$ python -q
>>> import numpy as np
>>> from numpy import linalg as LA
>>> np.set_printoptions(precision=2, suppress=True, linewidth=160, legacy="1.25")
>>> X = np.loadtxt("a.csv", delimiter=",")
>>> X
array([[-0.5 ,  0.87],
       [-0.87, -0.5 ]])
>>> rng = np.random.default_rng(720)
>>> labels = rng.permutation(2)
>>> labels
array([1, 0])
>>> M2 = X[labels][:, labels]
>>> np.diag(M2)
array([-0.5, -0.5])
>>> M2
array([[-0.5 , -0.87],
       [ 0.87, -0.5 ]])
>>> r0, v = X[0], X[1]
>>> r0 @ v
0.0
>>> pr = (r0 @ v) / (r0 @ r0) * r0
>>> pr
array([-0.,  0.])
>>> v - pr
array([-0.87, -0.5 ])
>>> (v - pr) @ r0
0.0
>>> np.round(LA.norm(r0 + v) ** 2 + LA.norm(r0 - v) ** 2, 2)
4.0
>>> F = np.load("w.npy")
>>> F
array([[  4.68,  14.52,   5.  , -10.08],
       [ 11.09,   7.37,   0.05,   7.7 ]])
>>> M2 = np.array([[-2, 3, 9], [2, 9, -7]])
>>> C = np.kron(M2, F)
>>> round(float(LA.norm(C, 2)), 2), round(float(LA.norm(M2, 2) * LA.norm(F, 2)), 2)
(251.98, 251.98)
>>> LA.matrix_rank(C)
4
>>> r0, v = F[1], F[0]
>>> np.round(r0 @ v, 2)
81.55
>>> round(float(r0 @ r0), 2)
236.6
>>> pr = (r0 @ v) / (r0 @ r0) * r0
>>> v - pr
array([  0.86,  11.98,   4.98, -12.73])
>>> pr
array([3.82, 2.54, 0.02, 2.65])
>>> (v - pr) @ r0
0.0
>>> x = np.array([3, 9, 9, 9])
>>> F @ np.eye(4)[0]
array([ 4.68, 11.09])
>>> M2 = F + rng.integers(-2, 3, (2, 1)) @ rng.integers(-2, 3, (1, 4))
>>> M2
array([[  6.68,  14.52,   6.  , -10.08],
       [  7.09,   7.37,  -1.95,   7.7 ]])
>>> np.abs(M2 - F).sum(axis=1)
array([3., 6.])
>>> def softmax(z):
...     e = np.exp(z - z.max(axis=-1, keepdims=True))
...     return e / e.sum(axis=-1, keepdims=True)
... 
>>> softmax(M2).sum(axis=1)
array([1., 1.])
>>> att = M2 @ M2.T / np.sqrt(4)
>>> softmax(att).round(6).argmax(axis=1)
array([0, 1])
>>> np.round(softmax(att + np.triu(np.full(att.shape, -np.inf), 1)), 2) + 0
array([[1., 0.],
       [0., 1.]])
>>> np.round(softmax(att), 2) + 0
array([[1., 0.],
       [0., 1.]])
>>> W0 = np.load("block8.npy")
>>> W0
array([[-1, -1,  0,  0,  0,  0],
       [ 3,  2,  0,  0,  0,  0],
       [ 2,  2,  0,  0,  0,  0],
       [ 0,  0, -1, -1,  0,  0],
       [ 0,  0,  3,  2,  0,  0],
       [ 0,  0,  2,  2,  0,  0],
       [ 0,  0,  0,  0, -1, -1],
       [ 0,  0,  0,  0,  3,  2],
       [ 0,  0,  0,  0,  2,  2]])
>>> left, sig, VT = LA.svd(W0)
>>> np.argmax(sig[:-1] / (sig[1:] + 1e-6)) + 1
3
>>> sig
array([4.77, 4.77, 4.77, 0.47, 0.47, 0.47])
>>> M2 = left[:, :3] @ np.diag(sig[:3]) @ VT[:3]
>>> round(float(np.abs(W0 - M2).max()), 2)
0.25
>>> LA.matrix_rank(M2)
3
>>> M2.round(2) + 0
array([[-1.1 , -0.88,  0.  ,  0.  ,  0.  ,  0.  ],
       [ 2.81,  2.24,  0.  ,  0.  ,  0.  ,  0.  ],
       [ 2.2 ,  1.75,  0.  ,  0.  ,  0.  ,  0.  ],
       [ 0.  ,  0.  , -1.1 , -0.88,  0.  ,  0.  ],
       [ 0.  ,  0.  ,  2.81,  2.24,  0.  ,  0.  ],
       [ 0.  ,  0.  ,  2.2 ,  1.75,  0.  ,  0.  ],
       [ 0.  ,  0.  ,  0.  ,  0.  , -1.1 , -0.88],
       [ 0.  ,  0.  ,  0.  ,  0.  ,  2.81,  2.24],
       [ 0.  ,  0.  ,  0.  ,  0.  ,  2.2 ,  1.75]])
>>> np.round(LA.norm(W0 - M2) / LA.norm(W0), 2)
0.1
>>> Q, r_ = LA.qr(W0)
>>> Q.round(2) + 0
array([[-0.27, -0.36,  0.  ,  0.  ,  0.  ,  0.  ],
       [ 0.8 , -0.6 ,  0.  ,  0.  ,  0.  ,  0.  ],
       [ 0.53,  0.72,  0.  ,  0.  ,  0.  ,  0.  ],
       [ 0.  ,  0.  ,  0.27, -0.36,  0.  ,  0.  ],
       [ 0.  ,  0.  , -0.8 , -0.6 ,  0.  ,  0.  ],
       [ 0.  ,  0.  , -0.53,  0.72,  0.  ,  0.  ],
       [ 0.  ,  0.  ,  0.  ,  0.  ,  0.27,  0.36],
       [ 0.  ,  0.  ,  0.  ,  0.  , -0.8 ,  0.6 ],
       [ 0.  ,  0.  ,  0.  ,  0.  , -0.53, -0.72]])
>>> np.round(abs(r_[0, 0]), 2), np.round(LA.norm(W0[:, 0]), 2)
(3.74, 3.74)
>>> Q.shape, r_.shape
((9, 6), (6, 6))
>>> np.round(Q.T @ Q, 2) + 0
array([[1., 0., 0., 0., 0., 0.],
       [0., 1., 0., 0., 0., 0.],
       [0., 0., 1., 0., 0., 0.],
       [0., 0., 0., 1., 0., 0.],
       [0., 0., 0., 0., 1., 0.],
       [0., 0., 0., 0., 0., 1.]])
>>> M2 = F / np.sqrt((F ** 2).mean(axis=1, keepdims=True))
>>> F - F.mean(axis=1, keepdims=True)
array([[  1.15,  10.99,   1.47, -13.61],
       [  4.54,   0.82,  -6.5 ,   1.15]])
>>> M2[0]
array([ 0.49,  1.53,  0.53, -1.06])
>>> LA.matrix_rank(F - F.mean(axis=1, keepdims=True))
2
>>> LA.matrix_rank(M2) == LA.matrix_rank(F)
True
>>> Q, vecs = LA.qr(W0[:, :4])[0], LA.qr(W0[:, 4:])[0]
>>> sig = LA.svd(Q.T @ vecs, compute_uv=False)
>>> np.degrees(np.arccos(sig.clip(0, 1)))
array([90., 90.])
>>> (sig > 0.9).sum()
0
>>> sig.round(2) + 0
array([0., 0.])
>>> A = np.arange(12).reshape(3, 4) + 4
>>> A
array([[ 4,  5,  6,  7],
       [ 8,  9, 10, 11],
       [12, 13, 14, 15]])
>>> LA.matrix_rank(A, rtol=0.1)
1
>>> np.round(LA.norm(A, 2) / LA.norm(A), 2)
1.0
>>> np.round(LA.svd(A, compute_uv=False), 2) + 0
array([34.99,  1.25,  0.  ])
>>> A.sum(axis=1)
array([22, 38, 54])
>>> A.mean(axis=0)
array([ 8.,  9., 10., 11.])
>>> np.count_nonzero(A)
12
>>> A.sum(axis=0)
array([24, 27, 30, 33])
>>> A.shape
(3, 4)
>>> A - A[0]
array([[0, 0, 0, 0],
       [4, 4, 4, 4],
       [8, 8, 8, 8]])
>>> np.diff(A, axis=0)
array([[4, 4, 4, 4],
       [4, 4, 4, 4]])
>>> np.abs(A).max()
15
>>> np.round(np.trace(LA.pinv(A) @ A), 2)
2.0
>>> np.allclose(A[:-1].T @ LA.lstsq(A[:-1].T, A[-1])[0], A[-1])
True
>>> LA.lstsq(A[:-1].T, A[-1])[2]
2
>>> left, sig, VT = LA.svd(A)
>>> sig.round(2) + 0
array([34.99,  1.25,  0.  ])
>>> np.argmax(sig[:-1] / (sig[1:] + 1e-6)) + 1
2
>>> M2 = left[:, :2] @ np.diag(sig[:2]) @ VT[:2]
>>> round(LA.norm(A - M2, 2), 2), round(float(sig[2]), 2)
(0.0, 0.0)
>>> round(float(np.abs(A - M2).max()), 2)
0.0
>>> LA.matrix_rank(M2)
2
>>> x = np.array([2, 2, 0, 2])
>>> h = np.maximum(F @ x, 0)
>>> np.flatnonzero(h > 1e-9)
array([0, 1])
>>> np.tanh(F @ x)
array([1., 1.])
>>> F * (h > 1e-9)[:, None]
array([[  4.68,  14.52,   5.  , -10.08],
       [ 11.09,   7.37,   0.05,   7.7 ]])
>>> np.maximum(F @ x, 0) - np.maximum(-F @ x, 0)
array([18.24, 52.32])
>>> np.maximum(F @ (3 * x), 0)
array([ 54.72, 156.96])
